In [1]: import numpy as np

In [2]: import numpy.linalg as la

In [3]: np.set_printoptions(precision=2, suppress=True, linewidth=100)

In [4]: W0 = np.load("data.npy")

In [5]: print(W0)
[[ 1  8 -5]
 [ 4 -2  3]
 [ 2 -2  3]
 [-5 -1 -5]
 [-1  0 -3]
 [ 4  2  9]
 [ 1  9 -4]
 [ 8 -2  0]]

In [6]: other = np.c_[W0[:, :1] @ np.array([[0]]), np.array([0, 2, -1, -1, -2, -3, 1, 2])]

In [7]: print(other)
[[ 0  0]
 [ 0  2]
 [ 0 -1]
 [ 0 -1]
 [ 0 -2]
 [ 0 -3]
 [ 0  1]
 [ 0  2]]

In [8]: print(la.lstsq(W0, other[:, 0])[0])
[0. 0. 0.]

In [9]: print(la.matrix_rank(np.c_[W0, other]))
4

In [10]: print(la.norm(la.qr(W0)[0].T @ other, axis=0) ** 2 / ((other ** 2).sum(axis=0) + 1e-12))
[0.   0.42]

In [11]: print(la.matrix_rank(other, rtol=0.1))
1

In [12]: O, R = la.qr(W0)

In [13]: print(np.round(O.T @ O, 2) + 0)
[[1. 0. 0.]
 [0. 1. 0.]
 [0. 0. 1.]]

In [14]: print(O.shape, R.shape)
(8, 3) (3, 3)

In [15]: print(np.abs(np.diag(R)))
[11.31 12.73 10.26]

In [16]: print(round(float(np.trace(O @ O.T)), 2))
3.0

In [17]: X = np.loadtxt("run7.csv", delimiter=",")

In [18]: print(X)
[[ 0.  3.  3. -1.  1.]
 [ 0.  3.  3. -1.  1.]
 [-1.  2.  2. -2.  0.]
 [ 0.  3.  3. -1.  1.]
 [-1.  2.  2. -2.  0.]
 [ 0.  3.  3. -1.  1.]]

In [19]: rank = la.matrix_rank(X)

In [20]: print(rank)
2

In [21]: N = la.svd(X)[2][rank:].T

In [22]: print(N @ N.T)
[[ 0.69 -0.03 -0.03 -0.41 -0.22]
 [-0.03  0.55 -0.45  0.11 -0.17]
 [-0.03 -0.45  0.55  0.11 -0.17]
 [-0.41  0.11  0.11  0.42 -0.23]
 [-0.22 -0.17 -0.17 -0.23  0.8 ]]

In [23]: print(la.matrix_rank(X.T @ X), la.matrix_rank(X @ X.T))
2 2

In [24]: print([int(la.matrix_rank(X[:i])) for i in range(1, len(X) + 1)])
[1, 1, 2, 2, 2, 2]

In [25]: print(N.shape)
(5, 3)

In [26]: print(np.round(X @ N, 2) + 0)
[[0. 0. 0.]
 [0. 0. 0.]
 [0. 0. 0.]
 [0. 0. 0.]
 [0. 0. 0.]
 [0. 0. 0.]]

In [27]: w1 = np.array([[0, 0, 0, 3, 2, 2],
    ...:     [3, 1, 0, 1, 3, 2],
    ...:     [1, 1, 2, 3, 3, 3],
    ...:     [0, 1, 2, 1, 3, 2],
    ...:     [1, 1, 2, 1, 2, 2]])

In [28]: coef = np.array([0, 3, 2, 3, 0, 1])

In [29]: hid = np.maximum(X @ w1 + coef, 0)

In [30]: print((hid > 0).mean(axis=0))
[1. 1. 1. 1. 1. 1.]

In [31]: print(hid)
[[13.  9.  8. 15. 17. 16.]
 [13.  9.  8. 15. 17. 16.]
 [ 8.  5.  2.  6.  4.  5.]
 [13.  9.  8. 15. 17. 16.]
 [ 8.  5.  2.  6.  4.  5.]
 [13.  9.  8. 15. 17. 16.]]

In [32]: print((hid > 0).astype(int))
[[1 1 1 1 1 1]
 [1 1 1 1 1 1]
 [1 1 1 1 1 1]
 [1 1 1 1 1 1]
 [1 1 1 1 1 1]
 [1 1 1 1 1 1]]

In [33]: print(la.matrix_rank(hid))
2

In [34]: basis = np.array([[3, 0], [3, 3], [1, 0], [1, 3], [2, 3], [3, 0]])

In [35]: print((hid @ basis).round(6).argmax(axis=1))
[0 0 0 0 0 0]

In [36]: T = np.stack([X, -2 * X, X[::-1]])

In [37]: print(T.shape)
(3, 6, 5)

In [38]: print(la.norm(T, axis=(1, 2)))
[10.3  20.59 10.3 ]

In [39]: Uu, sv, VT = la.svd(X)

In [40]: print(sv.round(2) + 0)
[10.05  2.25  0.    0.    0.  ]

In [41]: other = Uu[:, :2] @ np.diag(sv[:2]) @ VT[:2]

In [42]: print(la.matrix_rank(other))
2

In [43]: print(other.round(2) + 0)
[[ 0.  3.  3. -1.  1.]
 [ 0.  3.  3. -1.  1.]
 [-1.  2.  2. -2.  0.]
 [ 0.  3.  3. -1.  1.]
 [-1.  2.  2. -2.  0.]
 [ 0.  3.  3. -1.  1.]]

In [44]: print(round(float(np.abs(X - other).max()), 2))
0.0

In [45]: rng = np.random.default_rng(636)

In [46]: labels = rng.integers(0, 3, 4)

In [47]: K = np.triu((labels[:, None] == labels) & (rng.random((4, 4)) < 0.8), 1).astype(int)

In [48]: K += K.T

In [49]: print(K)
[[0 0 0 1]
 [0 0 0 0]
 [0 0 0 0]
 [1 0 0 0]]

In [50]: rank = la.matrix_rank(K)

In [51]: print(rank)
2

In [52]: N = la.svd(K)[2][rank:].T

In [53]: print([int(la.matrix_rank(K[:i])) for i in range(1, len(K) + 1)])
[1, 1, 1, 2]

In [54]: print(K @ N)
[[0. 0.]
 [0. 0.]
 [0. 0.]
 [0. 0.]]

In [55]: print(N.shape)
(4, 2)

In [56]: print(np.allclose(K @ N, 0))
True

In [57]: print(N @ N.T)
[[0. 0. 0. 0.]
 [0. 1. 0. 0.]
 [0. 0. 1. 0.]
 [0. 0. 0. 0.]]

In [58]: print(np.argsort(-la.norm(X, axis=0).round(6), kind="stable")[:3])
[1 2 3]

In [59]: print(la.cond(X) > 100)
True

In [60]: print([round(float(x), 2) for x in la.svd(X, compute_uv=False)[:3]])
[10.05, 2.25, 0.0]

In [61]: print(K[:, 0] @ K[:, 3])
0

In [62]: print(K.T @ K)
[[1 0 0 0]
 [0 0 0 0]
 [0 0 0 0]
 [0 0 0 1]]

In [63]: evals, evecs = la.eigh(K)

In [64]: print(np.unique(evals.round(6) + 0, return_counts=True)[1])
[1 2 1]

In [65]: print(la.eigvalsh(K @ K))
[0. 0. 1. 1.]

In [66]: print(np.round(evecs.T @ evecs, 2) + 0)
[[1. 0. 0. 0.]
 [0. 1. 0. 0.]
 [0. 0. 1. 0.]
 [0. 0. 0. 1.]]

In [67]: M = np.load("arr.npy")

In [68]: print(M)
[[ 18  -1   4  -3   0   5  -2  -8]
 [ -1  19 -14  -1  -1  -4  -5  -6]
 [  4 -14  17  -1   7   8   1   2]
 [ -3  -1  -1  10   0   4   4   2]
 [  0  -1   7   0  14  10   4   0]
 [  5  -4   8   4  10  14   6   4]
 [ -2  -5   1   4   4   6  10   4]
 [ -8  -6   2   2   0   4   4  28]]

In [69]: r0 = np.array([-3, 2, -2, -2, -2, 0, 1, -3])

In [70]: other = M + np.outer(r0, np.eye(8)[7])

In [71]: print(other)
[[ 18.  -1.   4.  -3.   0.   5.  -2. -11.]
 [ -1.  19. -14.  -1.  -1.  -4.  -5.  -4.]
 [  4. -14.  17.  -1.   7.   8.   1.   0.]
 [ -3.  -1.  -1.  10.   0.   4.   4.   0.]
 [  0.  -1.   7.   0.  14.  10.   4.  -2.]
 [  5.  -4.   8.   4.  10.  14.   6.   4.]
 [ -2.  -5.   1.   4.   4.   6.  10.   5.]
 [ -8.  -6.   2.   2.   0.   4.   4.  25.]]

In [72]: print(round(la.det(other) / la.det(M), 2), round(1 + la.solve(M, r0)[7], 2))
-0.4 -0.4

In [73]: other = M / np.sqrt((M ** 2).mean(axis=1, keepdims=True))

In [74]: print(la.matrix_rank(M - M.mean(axis=1, keepdims=True)))
7

In [75]: print(la.matrix_rank(other) == la.matrix_rank(M))
True

In [76]: evals, evecs = la.eigh(M)

In [77]: x0 = np.array([3, 1, 3, -3, -1, 1, 2, -3])

In [78]: print(np.round(x0 @ M @ x0 / (x0 @ x0), 2), np.round(evals[0], 2), round(evals[-1], 2))
19.21 0.1 44.36

In [79]: C2 = M.T @ M

In [80]: print(la.eigvalsh(C2)[::-1])
[1967.91 1076.82  401.39  187.38  144.36   37.38    0.75    0.01]

In [81]: print(C2)
[[ 443  -52  179  -91   71  140  -61 -348]
 [ -52  637 -563  -60 -191 -317 -213 -340]
 [ 179 -563  620   15  315  404  169  176]
 [ -91  -60   15  147   50  109  122  136]
 [  71 -191  315   50  362  364  168   76]
 [ 140 -317  404  109  364  469  234  200]
 [ -61 -213  169  122  168  234  214  232]
 [-348 -340  176  136   76  200  232  924]]

In [82]: print((M @ M.T).shape)
(8, 8)

In [83]: print(np.diag(C2))
[443 637 620 147 362 469 214 924]

In [84]: print(la.svd(M, compute_uv=False) ** 2)
[1967.91 1076.82  401.39  187.38  144.36   37.38    0.75    0.01]

In [85]: print(np.allclose(C2, C2.T))
True

In [86]: print(np.trace(C2), (M ** 2).sum())
3816 3816

In [87]: other = la.inv(M)

In [88]: print(np.round(la.inv(other), 2) + 0)
[[ 18.  -1.   4.  -3.   0.   5.  -2.  -8.]
 [ -1.  19. -14.  -1.  -1.  -4.  -5.  -6.]
 [  4. -14.  17.  -1.   7.   8.   1.   2.]
 [ -3.  -1.  -1.  10.   0.   4.   4.   2.]
 [  0.  -1.   7.   0.  14.  10.   4.   0.]
 [  5.  -4.   8.   4.  10.  14.   6.   4.]
 [ -2.  -5.   1.   4.   4.   6.  10.   4.]
 [ -8.  -6.   2.   2.   0.   4.   4.  28.]]

In [89]: m1 = np.load("mat.npy")

In [90]: print(m1)
[[-0.07  0.93  0.  ]
 [ 3.84  4.84  0.  ]
 [ 0.94  1.94  0.  ]
 [ 1.67  2.67  0.  ]
 [ 0.37  1.37  0.  ]
 [-1.69 -0.69  0.  ]
 [ 0.52  1.52  0.  ]
 [-1.36 -0.36  0.  ]
 [ 1.2   2.2   0.  ]
 [ 0.34  1.34  0.  ]
 [ 4.02  5.02  0.  ]
 [-1.68 -0.68  0.  ]
 [ 0.88  1.88  0.  ]
 [ 0.43  1.43  0.  ]
 [ 5.53  6.53  0.  ]
 [ 1.03  2.03  0.  ]
 [-2.27 -1.27  0.  ]
 [ 2.27  3.27  0.  ]
 [ 0.3   1.3   0.  ]
 [-0.49  0.51  0.  ]
 [-2.54 -1.54  0.  ]
 [ 1.01  2.01  0.  ]
 [-1.04 -0.04  0.  ]
 [ 2.13  3.13  0.  ]
 [ 0.68  1.68  0.  ]
 [ 1.31  2.31  0.  ]
 [-5.46 -4.46  0.  ]
 [-1.21 -0.21  0.  ]
 [ 2.15  3.15  0.  ]
 [-0.12  0.88  0.  ]
 [ 2.95  3.95  0.  ]
 [ 1.75  2.75  0.  ]
 [ 0.78  1.78  0.  ]
 [ 0.01  1.01  0.  ]
 [-2.92 -1.92  0.  ]]

In [91]: evals, evecs = la.eigh(M)

In [92]: print(la.eigvalsh(M @ M))
[   0.01    0.75   37.38  144.36  187.38  401.39 1076.82 1967.91]

In [93]: print((evals > 1e-8).sum(), (evals < -1e-8).sum())
8 0

In [94]: print(la.svd(M, compute_uv=False))
[44.36 32.81 20.03 13.69 12.01  6.11  0.87  0.1 ]

In [95]: print(np.abs(evecs[:, -1]).round(6).argmax())
1

In [96]: Uu, sv, VT = la.svd(m1)

In [97]: print(sv)
[19.23  3.8   0.  ]

In [98]: other = Uu[:, :2] @ np.diag(sv[:2]) @ VT[:2]

In [99]: print(la.matrix_rank(other))
2

In [100]: print(round(la.norm(m1 - other, 2), 2), sv[2])
0.0 0.0

In [101]: print(other)
[[-0.07  0.93  0.  ]
 [ 3.84  4.84  0.  ]
 [ 0.94  1.94  0.  ]
 [ 1.67  2.67  0.  ]
 [ 0.37  1.37  0.  ]
 [-1.69 -0.69  0.  ]
 [ 0.52  1.52  0.  ]
 [-1.36 -0.36  0.  ]
 [ 1.2   2.2   0.  ]
 [ 0.34  1.34  0.  ]
 [ 4.02  5.02  0.  ]
 [-1.68 -0.68  0.  ]
 [ 0.88  1.88  0.  ]
 [ 0.43  1.43  0.  ]
 [ 5.53  6.53  0.  ]
 [ 1.03  2.03  0.  ]
 [-2.27 -1.27  0.  ]
 [ 2.27  3.27  0.  ]
 [ 0.3   1.3   0.  ]
 [-0.49  0.51  0.  ]
 [-2.54 -1.54  0.  ]
 [ 1.01  2.01  0.  ]
 [-1.04 -0.04  0.  ]
 [ 2.13  3.13  0.  ]
 [ 0.68  1.68  0.  ]
 [ 1.31  2.31  0.  ]
 [-5.46 -4.46  0.  ]
 [-1.21 -0.21  0.  ]
 [ 2.15  3.15  0.  ]
 [-0.12  0.88  0.  ]
 [ 2.95  3.95  0.  ]
 [ 1.75  2.75  0.  ]
 [ 0.78  1.78  0.  ]
 [ 0.01  1.01  0.  ]
 [-2.92 -1.92  0.  ]]

In [102]: print(round(np.abs(m1 - other).max(), 2))
0.0

In [103]: print(round(float(la.norm(m1 - other) / la.norm(m1)), 2))
0.0

In [104]: other = m1 / np.sqrt((m1 ** 2).mean(axis=1, keepdims=True))

In [105]: print(la.norm(other, axis=1))
[1.73 1.73 1.73 1.73 1.73 1.73 1.73 1.73 1.73 1.73 1.73 1.73 1.73 1.73 1.73 1.73 1.73 1.73 1.73
 1.73 1.73 1.73 1.73 1.73 1.73 1.73 1.73 1.73 1.73 1.73 1.73 1.73 1.73 1.73 1.73]

In [106]: print(la.matrix_rank(other) == la.matrix_rank(m1))
True

In [107]: arr = np.loadtxt("test4.csv", delimiter=",")

In [108]: print(arr)
[[-1.94  1.38  3.21]
 [-1.94 -3.48  0.32]
 [ 2.91 -1.4   2.36]]

In [109]: print(la.svd(arr, compute_uv=False))
[4. 4. 4.]

In [110]: print(np.round(arr @ arr.T, 2) + 0)
[[16.  0.  0.]
 [ 0. 16.  0.]
 [ 0.  0. 16.]]

In [111]: r0 = np.array([1, 2, 3])

In [112]: other = arr + np.outer(r0, np.eye(3)[2])

In [113]: print(round(la.det(other) / la.det(arr), 2), round(float(1 + la.solve(arr, r0)[2]), 2))
1.68 1.68

In [114]: r0 = np.array([-1, -2, 0])

In [115]: print(np.array([np.convolve(row, r0, "same") for row in arr]))
[[ 2.5  -5.97 -6.43]
 [ 7.36  6.64 -0.65]
 [-4.42  0.44 -4.72]]

In [116]: labels = rng.permutation(3)

In [117]: print(labels)
[1 0 2]

In [118]: other = arr[labels][:, labels]

In [119]: print(other)
[[-3.48 -1.94  0.32]
 [ 1.38 -1.94  3.21]
 [-1.4   2.91  2.36]]

In [120]: print(np.round(la.det(other), 2), np.round(la.det(arr[labels]), 2))
64.0 -64.0

In [121]: print(np.allclose(other, arr))
False

In [122]: print(round(np.trace(other), 2))
-3.06

In [123]: data = np.array([[-5, 3, 0, 0, 0, 0],
     ...:     [4, 4, 1, 3, 0, 2],
     ...:     [2, 0, 3, 1, 0, 1],
     ...:     [1, 3, 2, 9, 0, 1],
     ...:     [3, 5, 5, 4, 5, 0],
     ...:     [5, 1, 4, 3, 0, 5]])

In [124]: other = data / np.sqrt((data ** 2).mean(axis=1, keepdims=True))

In [125]: print(other[5])
[1.4  0.28 1.12 0.84 0.   1.4 ]

In [126]: print(la.matrix_rank(other) == la.matrix_rank(data))
True

In [127]: print(la.matrix_rank(data - data.mean(axis=1, keepdims=True)))
5

In [128]: x0 = np.array([-1, 2, 0, -2, 3, 1])

In [129]: print(data @ np.ones(6))
[-2. 14.  7. 16. 22. 18.]

In [130]: print(data @ np.eye(6)[3])
[0. 3. 1. 9. 4. 3.]

In [131]: print(np.sign((data @ x0).round(6)))
[ 1  0 -1 -1  1 -1]

In [132]: print(data @ x0)
[ 11   0  -3 -12  14  -4]

In [133]: print(la.norm(data @ x0) <= la.norm(data, 2) * la.norm(x0) + 1e-9)
True

In [134]: other = la.inv(data)

In [135]: print(np.round(la.inv(other), 2) + 0)
[[-5.  3.  0.  0.  0.  0.]
 [ 4.  4.  1.  3.  0.  2.]
 [ 2.  0.  3.  1.  0.  1.]
 [ 1.  3.  2.  9.  0.  1.]
 [ 3.  5.  5.  4.  5.  0.]
 [ 5.  1.  4.  3.  0.  5.]]

In [136]: print(np.round(data @ other, 2) + 0)
[[1. 0. 0. 0. 0. 0.]
 [0. 1. 0. 0. 0. 0.]
 [0. 0. 1. 0. 0. 0.]
 [0. 0. 0. 1. 0. 0.]
 [0. 0. 0. 0. 1. 0.]
 [0. 0. 0. 0. 0. 1.]]

In [137]: print((np.abs(other) > 1e-9).astype(int))
[[1 1 1 1 0 1]
 [1 1 1 1 0 1]
 [1 1 1 1 0 1]
 [1 1 1 1 0 1]
 [1 1 1 1 1 1]
 [1 1 1 1 0 1]]

In [138]: print(round(float(la.slogdet(data)[0]), 2))
-1.0

In [139]: other = data[0, 0] * data[1:] - np.outer(data[1:, 0], data[0])

In [140]: print(other)
[[  0 -32  -5 -15   0 -10]
 [  0  -6 -15  -5   0  -5]
 [  0 -18 -10 -45   0  -5]
 [  0 -34 -25 -20 -25   0]
 [  0 -20 -20 -15   0 -25]]

In [141]: print(la.matrix_rank(other), la.matrix_rank(data))
5 6

In [142]: print(data[:, 0] / data[0, 0])
[ 1.  -0.8 -0.4 -0.2 -0.6 -1. ]

In [143]: Uu, sv, VT = la.svd(other, full_matrices=False)

In [144]: print(np.abs(Uu[:, 0]).round(6).argmax())
3

In [145]: print(sv / sv[0])
[1.   0.36 0.31 0.22 0.07]

In [146]: print(sv)
[82.08 29.65 25.62 17.68  5.49]

In [147]: print(np.allclose(Uu * sv @ VT, other))
True

In [148]: other = np.array([[-3, -4, -5, -3, 2, -2],
     ...:     [-2, 3, -2, -5, -3, 2],
     ...:     [-1, -5, -5, 5, -5, -1],
     ...:     [-1, 5, 4, 5, -1, 0],
     ...:     [-3, -3, 2, 3, 5, 3],
     ...:     [-5, 2, 2, -4, 2, -4]])

In [149]: F = other + other.T

In [150]: print(F)
[[ -6  -6  -6  -4  -1  -7]
 [ -6   6  -7   0  -6   4]
 [ -6  -7 -10   9  -3   1]
 [ -4   0   9  10   2  -4]
 [ -1  -6  -3   2  10   5]
 [ -7   4   1  -4   5  -8]]

In [151]: def softmax(z):
     ...:     e = np.exp(z - z.max(axis=-1, keepdims=True))
     ...:     return e / e.sum(axis=-1, keepdims=True)
     ...: 

In [152]: print(np.round(softmax(F[4] + -3), 2) + 0)
[0.   0.   0.   0.   0.99 0.01]

In [153]: print(np.round(softmax(10 * F[4]), 2) + 0)
[0. 0. 0. 0. 1. 0.]

In [154]: S = F @ F.T / np.sqrt(6)

In [155]: print(np.round(softmax(S), 2) + 0)
[[1. 0. 0. 0. 0. 0.]
 [0. 1. 0. 0. 0. 0.]
 [0. 0. 1. 0. 0. 0.]
 [0. 0. 0. 1. 0. 0.]
 [0. 0. 0. 0. 1. 0.]
 [0. 0. 0. 0. 0. 1.]]

In [156]: print(softmax(S)[4] @ F)
[-1. -6. -3.  2. 10.  5.]
